$ python3 -q
>>> import numpy as np
>>> from numpy import linalg as LA
>>> np.set_printoptions(suppress=True, linewidth=140)
>>> tidy = lambda a: np.round(a, 2) + 0
>>> data = np.load("a.npy")
>>> tidy(data)
array([[-0.47,  0.19,  0.73],
       [ 0.19, -0.84,  0.46],
       [-0.85, -0.24, -0.26],
       [ 0.09,  0.44,  0.43]])
>>> # orthonormal columns
>>> proj = data @ LA.solve(data.T @ data, data.T)
>>> np.allclose(proj @ proj, proj)
True
>>> tidy(proj)
array([[ 0.8 ,  0.09,  0.17,  0.35],
       [ 0.09,  0.96, -0.08, -0.15],
       [ 0.17, -0.08,  0.86, -0.3 ],
       [ 0.35, -0.15, -0.3 ,  0.39]])
>>> tidy(np.diag(proj))
array([0.8 , 0.96, 0.86, 0.39])
>>> tidy((np.eye(4) - proj) @ data)
array([[0., 0., 0.],
       [0., 0., 0.],
       [0., 0., 0.],
       [0., 0., 0.]])
>>> B = np.array([[1, 1, 0], [0, 2, 0], [2, 2, 2]])
>>> tidy(np.einsum("ij,ij->i", data, data))
array([0.8 , 0.96, 0.86, 0.39])
>>> tidy(B.T @ data.T)
array([[ 0.99,  1.11, -1.37,  0.95],
       [ 1.37, -0.58, -1.86,  1.83],
       [ 1.47,  0.92, -0.51,  0.86]])
>>> tidy(data @ B)
array([[ 0.99,  1.37,  1.47],
       [ 1.11, -0.58,  0.92],
       [-1.37, -1.86, -0.51],
       [ 0.95,  1.83,  0.86]])
>>> np.vstack([data, B.T]).shape
(7, 3)
>>> LA.matrix_rank(data @ B)
np.int64(3)
>>> tidy(np.einsum("ij->j", data))
array([-1.04, -0.46,  1.37])
>>> T = np.stack([data, 4 * data, data[::-1]])
>>> LA.matrix_rank(T)
array([3, 3, 3])
>>> (T @ data.T).shape
(3, 4, 4)
>>> f, r1 = data[3], data[0]
>>> tidy(f @ r1)
np.float64(0.35)
>>> tidy(f @ f)
np.float64(0.39)
>>> p = (f @ r1) / (f @ f) * f
>>> tidy(LA.norm(f + r1) ** 2 + LA.norm(f - r1) ** 2)
np.float64(2.37)
>>> tidy(p)
array([0.09, 0.4 , 0.39])
>>> tidy(np.outer(f, r1))
array([[-0.05,  0.02,  0.07],
       [-0.21,  0.08,  0.32],
       [-0.2 ,  0.08,  0.31]])
>>> def softmax(z):
...     e = np.exp(z - z.max(axis=-1, keepdims=True))
...     return e / e.sum(axis=-1, keepdims=True)
... 
>>> tidy(softmax(data[2]))
array([0.21, 0.4 , 0.39])
>>> softmax(data).sum(axis=1)
array([1., 1., 1., 1.])
>>> att = data @ data.T / np.sqrt(3)
>>> tidy(softmax(att)[2] @ data)
array([-0.37, -0.14,  0.26])
>>> softmax(att).round(6).argmax(axis=1)
array([0, 1, 2, 3])
>>> tidy(softmax(att))
array([[0.32, 0.21, 0.22, 0.25],
       [0.23, 0.37, 0.21, 0.2 ],
       [0.24, 0.21, 0.36, 0.19],
       [0.29, 0.22, 0.2 , 0.3 ]])
>>> tidy(softmax(att + np.triu(np.full(att.shape, -np.inf), 1)))
array([[1.  , 0.  , 0.  , 0.  ],
       [0.38, 0.62, 0.  , 0.  ],
       [0.3 , 0.26, 0.44, 0.  ],
       [0.29, 0.22, 0.2 , 0.3 ]])
>>> m1 = np.loadtxt("test15.csv", delimiter=",")
>>> m1
array([[5., 3., 1.],
       [3., 6., 5.],
       [1., 5., 5.]])
>>> w, V = LA.eigh(m1)
>>> x = np.array([-2, 0, 1])
>>> x @ m1 @ x / (x @ x), tidy(w[0]), tidy(w[-1])
(np.float64(4.2), np.float64(0.08), np.float64(11.79))
>>> (np.sign(V[:, -1].round(6)) == np.sign(V[0, -1].round(6))).astype(int)
array([1, 1, 1])
>>> x @ m1 @ x
np.float64(21.0)
>>> tidy(V * np.abs(w) @ V.T)
array([[5., 3., 1.],
       [3., 6., 5.],
       [1., 5., 5.]])
>>> tidy(V * np.maximum(w, 0) @ V.T)
array([[5., 3., 1.],
       [3., 6., 5.],
       [1., 5., 5.]])
>>> x = np.ones(3)
>>> for _ in range(3):
...     x = m1 @ x
...     x /= LA.norm(x)
...     print(round(x @ m1 @ x, 2))
... 
11.76
11.78
11.79
>>> tidy(x)
array([0.41, 0.71, 0.58])
>>> f, r1 = m1[1], m1[2]
>>> f @ f
np.float64(70.0)
>>> f @ r1
np.float64(58.0)
>>> p = (f @ r1) / (f @ f) * f
>>> tidy(LA.norm(f + r1) ** 2 + LA.norm(f - r1) ** 2)
np.float64(242.0)
>>> tidy(r1 - p)
array([-1.49,  0.03,  0.86])
>>> tidy(p)
array([2.49, 4.97, 4.14])
>>> mat = np.load("sample14.npy")
>>> mat
array([[ 0,  0,  0],
       [-1,  2,  0],
       [ 0, -3,  0]])
>>> # column 1 is much longer than the rest
>>> LA.matrix_rank(mat - mat[0, 0] * np.eye(3))
np.int64(2)
>>> np.prod(np.diag(mat)), tidy(LA.det(mat))
(np.int64(0), np.float64(0.0))
>>> B = np.array([[5, 0, 1], [4, 5, 4], [1, 4, 4]])
>>> np.einsum("ij,ij->i", mat, mat)
array([0, 5, 9])
>>> mat @ B
array([[  0,   0,   0],
       [  3,  10,   7],
       [-12, -15, -12]])
>>> np.vstack([mat, B.T]).shape
(6, 3)
>>> np.einsum("ik,kj->ij", mat, B)
array([[  0,   0,   0],
       [  3,  10,   7],
       [-12, -15, -12]])
>>> LA.matrix_rank(np.vstack([mat, B.T]))
np.int64(3)
>>> LA.matrix_rank(mat @ B)
np.int64(2)
>>> [round(float(x), 2) for x in LA.svd(mat, compute_uv=False)[:3]]
[3.65, 0.82, 0.0]
>>> LA.matrix_rank(mat, rtol=0.1)
np.int64(2)
>>> np.abs(np.diag(LA.qr(mat)[1])) > 1e-9
array([ True,  True, False])
>>> tidy(mat @ LA.pinv(mat) @ mat)
array([[ 0.,  0.,  0.],
       [-1.,  2.,  0.],
       [ 0., -3.,  0.]])
>>> np.unique(mat.round(6), axis=0).shape
(3, 3)
>>> B = np.array([[0, 2], [0, 1]])
>>> Z = np.kron(B, mat)
>>> Z.shape
(6, 6)
